>>> import numpy as np
>>> import numpy.linalg as la
>>> np.set_printoptions(suppress=True, linewidth=160)
>>> Y = np.array([[5, -2, 3, -4], [-3, -4, -2, -1], [4, 2, 3, 1], [0, -4, -1, 0]])
>>> E = np.triu(Y, 1)
>>> E
array([[ 0, -2,  3, -4],
       [ 0,  0, -2, -1],
       [ 0,  0,  0,  1],
       [ 0,  0,  0,  0]])
>>> r = la.matrix_rank(E)
>>> r
np.int64(3)
>>> N = la.svd(E)[2][r:].T
>>> np.allclose(E @ N, 0)
True
>>> [int(la.matrix_rank(E[:, :j + 1])) for j in range(4)]
[0, 1, 2, 3]
>>> E @ N
array([[0.],
       [0.],
       [0.],
       [0.]])
>>> np.round(np.trace(la.pinv(E) @ E), 3)
np.float64(3.0)
>>> m1 = np.loadtxt("mat.csv", delimiter=",")
>>> m1
array([[0.5, 0.5, 0. ],
       [0. , 1. , 0. ],
       [0. , 0. , 1. ]])
>>> # splits into 2 blocks
>>> (m1 - m1.T) / 2
array([[ 0.  ,  0.25,  0.  ],
       [-0.25,  0.  ,  0.  ],
       [ 0.  ,  0.  ,  0.  ]])
>>> print(np.round(np.abs(la.eigvals(m1)).max(), 3))
1.0
>>> (m1 + m1.T) / 2
array([[0.5 , 0.25, 0.  ],
       [0.25, 1.  , 0.  ],
       [0.  , 0.  , 1.  ]])
>>> assert m1 == m1.T
Traceback (most recent call last):
  File "<python-input-19>", line 1, in <module>
    assert m1 == m1.T
           ^^^^^^^^^^
ValueError: The truth value of an array with more than one element is ambiguous. Use a.any() or a.all()
>>> f, v = m1[1], m1[0]
>>> f @ v
np.float64(0.5)
>>> pr = (f @ v) / (f @ f) * f
>>> (v - pr) @ f
np.float64(0.0)
